In [1]: import numpy as np

In [2]: np.set_printoptions(precision=3, suppress=True, linewidth=120)

In [3]: mat = np.load("m.npy")

In [4]: mat
Out[4]: 
array([[ 0.929, -0.214,  0.214, -0.214],
       [-0.214,  0.357,  0.643, -0.643],
       [ 0.214,  0.643,  0.357,  0.643],
       [-0.214, -0.643,  0.643,  0.357]])

In [5]: th = np.radians(72)

In [6]: R = np.eye(4)

In [7]: R[0, 0] = R[2, 2] = np.cos(th)

In [8]: R[0, 2], R[2, 0] = -np.sin(th), np.sin(th)

In [9]: R
Out[9]: 
array([[ 0.309,  0.   , -0.951,  0.   ],
       [ 0.   ,  1.   ,  0.   ,  0.   ],
       [ 0.951,  0.   ,  0.309,  0.   ],
       [ 0.   ,  0.   ,  0.   ,  1.   ]])

In [10]: Y = mat @ R.T

In [11]: np.linalg.svd(mat, compute_uv=False), np.linalg.svd(Y, compute_uv=False)
Out[11]: (array([1., 1., 1., 1.]), array([1., 1., 1., 1.]))

In [12]: round(np.linalg.det(R), 3), np.round(np.trace(R), 3)
Out[12]: (np.float64(1.0), np.float64(2.618))

In [13]: Y
Out[13]: 
array([[ 0.083, -0.214,  0.949, -0.214],
       [-0.678,  0.357, -0.005, -0.643],
       [-0.273,  0.643,  0.314,  0.643],
       [-0.678, -0.643, -0.005,  0.357]])

In [14]: np.abs(Y - mat).max(axis=0)
Out[14]: array([0.845, 0.   , 0.735, 0.   ])

In [15]: ev, evecs = np.linalg.eigh(mat)

In [16]: x0 = np.array([2, 0, 2, 1])

In [17]: evecs * np.maximum(ev, 0) @ evecs.T
Out[17]: 
array([[ 0.964, -0.107,  0.107, -0.107],
       [-0.107,  0.679,  0.321, -0.321],
       [ 0.107,  0.321,  0.679,  0.321],
       [-0.107, -0.321,  0.321,  0.679]])

In [18]: round(float(np.abs(mat).sum(axis=1).max()), 3), np.abs(ev).max()
Out[18]: (1.857, np.float64(1.0))

In [19]: ev, evecs = np.linalg.eigh(mat)

In [20]: (ev > 1e-8).sum(), (ev < -1e-8).sum()
Out[20]: (np.int64(3), np.int64(1))

In [21]: np.linalg.svd(mat, compute_uv=False)
Out[21]: array([1., 1., 1., 1.])

In [22]: np.linalg.eigvalsh(mat + 4 * np.eye(4))
Out[22]: array([3., 5., 5., 5.])

In [23]: ev
Out[23]: array([-1.,  1.,  1.,  1.])

In [24]: evecs @ np.diag(ev) @ evecs.T
Out[24]: 
array([[ 0.929, -0.214,  0.214, -0.214],
       [-0.214,  0.357,  0.643, -0.643],
       [ 0.214,  0.643,  0.357,  0.643],
       [-0.214, -0.643,  0.643,  0.357]])

In [25]: np.round(evecs.T @ mat @ evecs, 3) + 0
Out[25]: 
array([[-1.,  0.,  0.,  0.],
       [ 0.,  1.,  0.,  0.],
       [ 0.,  0.,  1.,  0.],
       [ 0.,  0.,  0.,  1.]])

In [26]: Q, _ = np.linalg.qr(np.array([[-1.7, -0.7], [-1.9, 0.0], [0.8, -1.0]]))

In [27]: A = Q @ Q.T

In [28]: A
Out[28]: 
array([[ 0.656,  0.409,  0.241],
       [ 0.409,  0.513, -0.287],
       [ 0.241, -0.287,  0.831]])

In [29]: ev, evecs = np.linalg.eigh(A)

In [30]: ev.round(3) + 0
Out[30]: array([0., 1., 1.])

In [31]: (ev > 1e-8).sum(), (ev < -1e-8).sum()
Out[31]: (np.int64(2), np.int64(0))

In [32]: def softmax(z):
    ...:     e = np.exp(z - z.max(axis=-1, keepdims=True))
    ...:     return e / e.sum(axis=-1, keepdims=True)
    ...: 

In [33]: softmax(A[2] + -1)
Out[33]: array([0.295, 0.174, 0.532])

In [34]: np.round(softmax(10 * A[2]), 3) + 0
Out[34]: array([0.003, 0.   , 0.997])

In [35]: softmax(A[2])
Out[35]: array([0.295, 0.174, 0.532])

In [36]: S = A @ A.T / np.sqrt(3)

In [37]: softmax(S).round(6).argmax(axis=1)
Out[37]: array([0, 1, 2])

In [38]: arr = np.load("dump.npy")

In [39]: arr
Out[39]: 
array([[-1.766, -6.444, 19.221],
       [-0.784,  0.64 ,  1.11 ],
       [-0.476,  0.867, -0.175],
       [-0.379,  0.795, -0.307],
       [-0.218,  0.549, -0.31 ],
       [ 0.642, -2.485,  1.314],
       [ 0.779, -3.078,  1.354],
       [ 1.036, -4.142,  0.884],
       [ 1.159, -4.606,  0.335],
       [ 1.371, -5.294, -1.227],
       [ 1.537, -5.705, -3.095]])

In [40]: np.linalg.cond(arr) > 100
Out[40]: np.False_

In [41]: np.abs(np.linalg.svd(arr)[2][-1])
Out[41]: array([0.958, 0.235, 0.162])

In [42]: round(np.log10(np.linalg.cond(arr)))
Out[42]: 1

In [43]: np.round(np.linalg.norm(arr, 2) / np.linalg.norm(arr), 3)
Out[43]: np.float64(0.883)

In [44]: Y = arr / np.linalg.norm(arr, axis=1, keepdims=True)

In [45]: cov = Y @ Y.T

In [46]: np.argwhere(np.triu(np.abs(cov) > 0.95, 1))
Out[46]: 
array([[ 2,  3],
       [ 2,  7],
       [ 2,  8],
       [ 3,  4],
       [ 3,  5],
       [ 3,  6],
       [ 3,  7],
       [ 4,  5],
       [ 4,  6],
       [ 4,  7],
       [ 5,  6],
       [ 5,  7],
       [ 6,  7],
       [ 7,  8],
       [ 8,  9],
       [ 9, 10]])

In [47]: np.linalg.norm(Y, axis=1)
Out[47]: array([1., 1., 1., 1., 1., 1., 1., 1., 1., 1., 1.])

In [48]: round(np.degrees(np.arccos(np.clip(cov[4, 1], -1, 1))), 3)
Out[48]: np.float64(79.758)

In [49]: Xc = arr - arr.mean(axis=0)

In [50]: Uu, s, VT = np.linalg.svd(Xc, full_matrices=False)

In [51]: s
Out[51]: array([19.263,  8.661,  0.704])

In [52]: np.round(Xc.mean(axis=0), 3) + 0
Out[52]: array([0., 0., 0.])

In [53]: np.searchsorted(np.cumsum(s ** 2) / (s ** 2).sum(), 0.9) + 1
Out[53]: np.int64(2)

In [54]: np.linalg.matrix_rank(Xc)
Out[54]: np.int64(3)

In [55]: data = np.loadtxt("test7.csv", delimiter=",")

In [56]: data
Out[56]: 
array([[ 1.6  ,  0.3  , -0.2  ],
       [ 1.021,  0.501,  1.508],
       [ 1.   ,  0.5  ,  1.5  ],
       [-0.1  ,  1.   , -1.9  ]])

In [57]: x0 = np.array([-3, 3, 1])

In [58]: y = data @ x0

In [59]: np.round(np.linalg.pinv(data) @ data, 3) + 0
Out[59]: 
array([[1., 0., 0.],
       [0., 1., 0.],
       [0., 0., 1.]])

In [60]: rng = np.random.default_rng(610)

In [61]: y = y + 0.1 * rng.normal(size=4)

In [62]: y
Out[62]: array([-3.903,  0.019,  0.023,  1.432])

In [63]: c, *_ = np.linalg.lstsq(data, y)

In [64]: np.round(data.T @ (y - data @ c), 3) + 0
Out[64]: array([0., 0., 0.])

In [65]: round(float(np.linalg.norm(y - data @ c)), 3)
Out[65]: 0.032

In [66]: Q, evecs = np.linalg.qr(data[:, :2])[0], np.linalg.qr(data[:, 2:])[0]

In [67]: s = np.linalg.svd(Q.T @ evecs, compute_uv=False)

In [68]: s
Out[68]: array([0.64])

In [69]: np.degrees(np.arccos(s.clip(0, 1)))
Out[69]: array([50.187])

In [70]: (s > 0.9).sum()
Out[70]: np.int64(0)

In [71]: np.round(np.linalg.norm(Q @ Q.T - evecs @ evecs.T, 2), 3)
Out[71]: np.float64(1.0)

In [72]: m1 = np.loadtxt("data.csv", delimiter=",")

In [73]: m1
Out[73]: 
array([[ 0.91,  0.  , -0.42],
       [ 1.04,  0.  , -0.48],
       [-0.65,  0.  ,  0.3 ]])

In [74]: rank = np.linalg.matrix_rank(m1)

In [75]: rank
Out[75]: np.int64(1)

In [76]: N = np.linalg.svd(m1)[2][rank:].T

In [77]: N.shape
Out[77]: (3, 2)

In [78]: [int(np.linalg.matrix_rank(np.delete(m1, i, axis=0))) for i in range(3)]
Out[78]: [1, 1, 1]

In [79]: [int(np.linalg.matrix_rank(m1[:i])) for i in range(1, len(m1) + 1)]
Out[79]: [1, 1, 1]

In [80]: N @ N.T
Out[80]: 
array([[0.176, 0.   , 0.38 ],
       [0.   , 1.   , 0.   ],
       [0.38 , 0.   , 0.824]])
